In [1]: import numpy as np

In [2]: import numpy.linalg as la

In [3]: np.set_printoptions(precision=2, suppress=True, linewidth=140)

In [4]: def tidy(a):
   ...:     return np.round(a, 2) + 0
   ...: 

In [5]: F = np.load("x.npy")

In [6]: F
Out[6]: 
array([[ 2,  3,  2, -2],
       [ 4,  5,  4,  0],
       [ 5,  6,  5,  1],
       [ 2,  3,  2, -2]])

In [7]: # column 2 repeats column 0

In [8]: Uu, sv, Vh = la.svd(F)

In [9]: tidy(sv)
Out[9]: array([13.3,  3. ,  0. ,  0. ])

In [10]: other = Uu[:, :2] @ np.diag(sv[:2]) @ Vh[:2]

In [11]: tidy(la.norm(F - other, 2)), tidy(sv[2])
Out[11]: (np.float64(0.0), np.float64(0.0))

In [12]: tidy(np.abs(F - other).max())
Out[12]: np.float64(0.0)

In [13]: tidy(other)
Out[13]: 
array([[ 2.,  3.,  2., -2.],
       [ 4.,  5.,  4.,  0.],
       [ 5.,  6.,  5.,  1.],
       [ 2.,  3.,  2., -2.]])

In [14]: tidy(la.norm(F - other) / la.norm(F))
Out[14]: np.float64(0.0)

In [15]: la.matrix_rank(other)
Out[15]: np.int64(2)

In [16]: np.unique(F.round(6), axis=0).shape
Out[16]: (3, 4)

In [17]: tidy(np.trace(la.pinv(F) @ F))
Out[17]: np.float64(2.0)

In [18]: tidy(F @ la.pinv(F) @ F)
Out[18]: 
array([[ 2.,  3.,  2., -2.],
       [ 4.,  5.,  4.,  0.],
       [ 5.,  6.,  5.,  1.],
       [ 2.,  3.,  2., -2.]])

In [19]: la.lstsq(F[:-1].T, F[-1])[2]
Out[19]: np.int32(2)

In [20]: np.abs(np.diag(la.qr(F)[1])) > 1e-9
Out[20]: array([ True,  True, False, False])

In [21]: tidy(la.det(F))
Out[21]: np.float64(0.0)

In [22]: (F - F.T) / 2
Out[22]: 
array([[ 0. , -0.5, -1.5, -2. ],
       [ 0.5,  0. , -1. , -1.5],
       [ 1.5,  1. ,  0. , -0.5],
       [ 2. ,  1.5,  0.5,  0. ]])

In [23]: F @ F
Out[23]: 
array([[22, 27, 22,  2],
       [48, 61, 48, -4],
       [61, 78, 61, -7],
       [22, 27, 22,  2]])

In [24]: la.determinant(F)
Traceback (most recent call last):
  Cell In[24], line 1
    la.determinant(F)
AttributeError: module 'numpy.linalg' has no attribute 'determinant'


In [25]: assert F == F.T
Traceback (most recent call last):
  Cell In[25], line 1
    assert F == F.T
ValueError: The truth value of an array with more than one element is ambiguous. Use a.any() or a.all()


In [26]: la.matrix_rank(F, rtol=0.1)
Out[26]: np.int64(2)

In [27]: tidy(la.norm(F, 2) / la.norm(F))
Out[27]: np.float64(0.98)

In [28]: np.argsort(-la.norm(F, axis=0).round(6), kind="stable")[:3]
Out[28]: array([1, 0, 2])

In [29]: arr = np.loadtxt("block10.csv", delimiter=",")

In [30]: arr
Out[30]: 
array([[  0. ,  -0.4,  -0.3,   1.3],
       [  0.8,   1.1,  -1.1,  -0.9],
       [ -4. , -10. ,  -3.5,  -2.5],
       [  1.5,   0.9,   1.3,  -1.9],
       [ -1. ,   0.7,   0.4,  -0.4],
       [  2.1,  -1. ,  -1.2,   1.4],
       [  1.1,   2.9,   2. ,  -0.5],
       [  0. ,  -1.6,   0.3,   0.5],
       [ -0.1,  -0.3,   0.8,  -0.3],
       [ -0.5,  -1.3,  -0.1,  -1.4],
       [ -2.1,   0. ,   0. ,  -0.3],
       [  0.9,  -1.4,   0.7,  -1.3],
       [ -0.5,   0.1,  -1.7,   0.7],
       [  0.8,  -1.9,  -1.5,  -0.2],
       [ -0.9,  -1.3,   0.9,   0.4],
       [  0.5,   0.4,   1.4,  -2.5],
       [  1.2,   0. ,   1.7,   0.1],
       [  0.1,  -1. ,  -0.2,  -0.2],
       [ -0.4,   0.7,   2.6,  -1.7],
       [  0.3,   1.8,   0.7,   1. ],
       [  0.7,  -1.2,   0.8,  -0.2],
       [  1.3,  -0.1,   0.3,  -0.3],
       [ -0.6,   0. ,  -1.2,  -1.3],
       [ -1.2,  -0.3,   0.6,   0.1]])

In [31]: other = arr / la.norm(arr, axis=1)
Traceback (most recent call last):
  Cell In[31], line 1
    other = arr / la.norm(arr, axis=1)
ValueError: operands could not be broadcast together with shapes (24,4) (24,) 


In [32]: other = arr / la.norm(arr, axis=1, keepdims=True)

In [33]: cov = other @ other.T

In [34]: np.argwhere(np.triu(np.abs(cov) > 0.95, 1))
Out[34]: 
array([[ 1, 14],
       [ 4,  5]])

In [35]: Ac = (arr - arr.mean(axis=0)) / arr.std(axis=0)

In [36]: tidy(Ac.std(axis=0))
Out[36]: array([1., 1., 1., 1.])

In [37]: c = la.lstsq(np.delete(Ac, 0, axis=1), Ac[:, 0])[0]

In [38]: tidy(c)
Out[38]: array([0.51, 0.08, 0.13])

In [39]: tidy(1 - np.var(Ac[:, 0] - np.delete(Ac, 0, axis=1) @ c))
Out[39]: np.float64(0.37)

In [40]: np.abs(c).argmax()
Out[40]: np.int64(0)

In [41]: other = np.c_[arr[:, :2] @ np.array([[0, -2], [-1, 2]]), np.array([0, 1, 3, 1, 4, 3, 3, 3, 1, 3, 0, 4, 0, 3, 0, 2, 3, 4, 0, 3, 0, 4, 5, 0])]

In [42]: tidy(other)
Out[42]: 
array([[  0.4,  -0.8,   0. ],
       [ -1.1,   0.6,   1. ],
       [ 10. , -12. ,   3. ],
       [ -0.9,  -1.2,   1. ],
       [ -0.7,   3.4,   4. ],
       [  1. ,  -6.2,   3. ],
       [ -2.9,   3.6,   3. ],
       [  1.6,  -3.2,   3. ],
       [  0.3,  -0.4,   1. ],
       [  1.3,  -1.6,   3. ],
       [  0. ,   4.2,   0. ],
       [  1.4,  -4.6,   4. ],
       [ -0.1,   1.2,   0. ],
       [  1.9,  -5.4,   3. ],
       [  1.3,  -0.8,   0. ],
       [ -0.4,  -0.2,   2. ],
       [  0. ,  -2.4,   3. ],
       [  1. ,  -2.2,   4. ],
       [ -0.7,   2.2,   0. ],
       [ -1.8,   3. ,   3. ],
       [  1.2,  -3.8,   0. ],
       [  0.1,  -2.8,   4. ],
       [  0. ,   1.2,   5. ],
       [  0.3,   1.8,   0. ]])

In [43]: tidy(la.lstsq(arr, other[:, 0])[0])
Out[43]: array([ 0., -1.,  0.,  0.])

In [44]: la.matrix_rank(np.c_[arr, other])
Out[44]: np.int64(5)

In [45]: theta = np.deg2rad(120)

In [46]: W0 = np.eye(13)

In [47]: W0[np.ix_([10, 12], [10, 12])] = [[np.cos(theta), -np.sin(theta)], [np.sin(theta), np.cos(theta)]]

In [48]: tidy(W0)
Out[48]: 
array([[ 1.  ,  0.  ,  0.  ,  0.  ,  0.  ,  0.  ,  0.  ,  0.  ,  0.  ,  0.  ,  0.  ,  0.  ,  0.  ],
       [ 0.  ,  1.  ,  0.  ,  0.  ,  0.  ,  0.  ,  0.  ,  0.  ,  0.  ,  0.  ,  0.  ,  0.  ,  0.  ],
       [ 0.  ,  0.  ,  1.  ,  0.  ,  0.  ,  0.  ,  0.  ,  0.  ,  0.  ,  0.  ,  0.  ,  0.  ,  0.  ],
       [ 0.  ,  0.  ,  0.  ,  1.  ,  0.  ,  0.  ,  0.  ,  0.  ,  0.  ,  0.  ,  0.  ,  0.  ,  0.  ],
       [ 0.  ,  0.  ,  0.  ,  0.  ,  1.  ,  0.  ,  0.  ,  0.  ,  0.  ,  0.  ,  0.  ,  0.  ,  0.  ],
       [ 0.  ,  0.  ,  0.  ,  0.  ,  0.  ,  1.  ,  0.  ,  0.  ,  0.  ,  0.  ,  0.  ,  0.  ,  0.  ],
       [ 0.  ,  0.  ,  0.  ,  0.  ,  0.  ,  0.  ,  1.  ,  0.  ,  0.  ,  0.  ,  0.  ,  0.  ,  0.  ],
       [ 0.  ,  0.  ,  0.  ,  0.  ,  0.  ,  0.  ,  0.  ,  1.  ,  0.  ,  0.  ,  0.  ,  0.  ,  0.  ],
       [ 0.  ,  0.  ,  0.  ,  0.  ,  0.  ,  0.  ,  0.  ,  0.  ,  1.  ,  0.  ,  0.  ,  0.  ,  0.  ],
       [ 0.  ,  0.  ,  0.  ,  0.  ,  0.  ,  0.  ,  0.  ,  0.  ,  0.  ,  1.  ,  0.  ,  0.  ,  0.  ],
       [ 0.  ,  0.  ,  0.  ,  0.  ,  0.  ,  0.  ,  0.  ,  0.  ,  0.  ,  0.  , -0.5 ,  0.  , -0.87],
       [ 0.  ,  0.  ,  0.  ,  0.  ,  0.  ,  0.  ,  0.  ,  0.  ,  0.  ,  0.  ,  0.  ,  1.  ,  0.  ],
       [ 0.  ,  0.  ,  0.  ,  0.  ,  0.  ,  0.  ,  0.  ,  0.  ,  0.  ,  0.  ,  0.87,  0.  , -0.5 ]])

In [49]: # orthonormal columns

In [50]: Uu, sv, Vh = la.svd(W0, full_matrices=False)

In [51]: tidy(np.sqrt((sv ** 2).sum())), tidy(la.norm(W0))
Out[51]: (np.float64(3.61), np.float64(3.61))

In [52]: (sv > 1e-8).sum()
Out[52]: np.int64(13)

In [53]: tidy(sv)
Out[53]: array([1., 1., 1., 1., 1., 1., 1., 1., 1., 1., 1., 1., 1.])

In [54]: np.allclose(Uu * sv @ Vh, W0)
Out[54]: True

In [55]: tidy(np.sort(la.eigvals(W0).real))
Out[55]: array([-0.5, -0.5,  1. ,  1. ,  1. ,  1. ,  1. ,  1. ,  1. ,  1. ,  1. ,  1. ,  1. ])

In [56]: mat = np.array([[2, 2, 3, 1, 1],
    ...:     [1, 2, 2, 3, 1],
    ...:     [1, 1, 2, 2, 3],
    ...:     [3, 1, 1, 2, 2],
    ...:     [2, 3, 1, 1, 2]])

In [57]: Q = mat.astype(float).copy()

In [58]: for j in range(5):
    ...:     Q[:, j] -= Q[:, :j] @ (Q[:, :j].T @ Q[:, j])
    ...:     Q[:, j] /= la.norm(Q[:, j])
    ...: 

In [59]: tidy(Q.T @ mat)
Out[59]: 
array([[4.36, 3.67, 3.44, 3.44, 3.67],
       [0.  , 2.35, 1.43, 1.01, 0.65],
       [0.  , 0.  , 2.26, 1.2 , 0.64],
       [0.  , 0.  , 0.  , 2.17, 0.9 ],
       [0.  , 0.  , 0.  , 0.  , 1.97]])

In [60]: tidy(Q.T @ Q)
Out[60]: 
array([[1., 0., 0., 0., 0.],
       [0., 1., 0., 0., 0.],
       [0., 0., 1., 0., 0.],
       [0., 0., 0., 1., 0.],
       [0., 0., 0., 0., 1.]])

In [61]: np.allclose(mat @ mat.T, mat.T @ mat)
Out[61]: True

In [62]: mat @ (-1.0) ** np.arange(5)
Out[62]: array([ 3., -1.,  3.,  3.,  1.])

In [63]: mat @ np.ones(5)
Out[63]: array([9., 9., 9., 9., 9.])

In [64]: tidy(np.sort(np.abs(np.fft.fft(mat[0])))), tidy(np.sort(la.svd(mat, compute_uv=False)))
Out[64]: (array([1.54, 1.54, 2.15, 2.15, 9.  ]), array([1.54, 1.54, 2.15, 2.15, 9.  ]))

In [65]: tidy(np.poly(mat))
Out[65]: array([  1., -10.,  15., -60.,  65., -99.])

In [66]: tidy(la.det(2 * mat)), tidy(la.det(mat))
Out[66]: (np.float64(3168.0), np.float64(99.0))

In [67]: np.einsum("ij,ji->", mat, mat)
Out[67]: np.int64(70)

In [68]: idx = arr[:, 3] > np.median(arr[:, 3])

In [69]: r0 = arr[idx].mean(axis=0) - arr[~idx].mean(axis=0)

In [70]: np.argsort(-np.abs(r0).round(6), kind="stable")
Out[70]: array([3, 0, 2, 1])

In [71]: E = np.load("sample7.npy")

In [72]: E
Out[72]: 
array([[2, 1, 2, 0, 3, 0, 2, 3, 3, 2, 2, 1, 0],
       [0, 2, 1, 2, 0, 3, 0, 2, 3, 3, 2, 2, 1],
       [1, 0, 2, 1, 2, 0, 3, 0, 2, 3, 3, 2, 2],
       [2, 1, 0, 2, 1, 2, 0, 3, 0, 2, 3, 3, 2],
       [2, 2, 1, 0, 2, 1, 2, 0, 3, 0, 2, 3, 3],
       [3, 2, 2, 1, 0, 2, 1, 2, 0, 3, 0, 2, 3],
       [3, 3, 2, 2, 1, 0, 2, 1, 2, 0, 3, 0, 2],
       [2, 3, 3, 2, 2, 1, 0, 2, 1, 2, 0, 3, 0],
       [0, 2, 3, 3, 2, 2, 1, 0, 2, 1, 2, 0, 3],
       [3, 0, 2, 3, 3, 2, 2, 1, 0, 2, 1, 2, 0],
       [0, 3, 0, 2, 3, 3, 2, 2, 1, 0, 2, 1, 2],
       [2, 0, 3, 0, 2, 3, 3, 2, 2, 1, 0, 2, 1],
       [1, 2, 0, 3, 0, 2, 3, 3, 2, 2, 1, 0, 2]])

In [73]: r0 = np.array([2, 1, 1, 1, 2, 0, 1, 0, 2, 2, 1, 0, 1])

In [74]: other = E + np.outer(r0, np.eye(13)[5])

In [75]: la.matrix_rank(other - E)
Out[75]: np.int64(1)
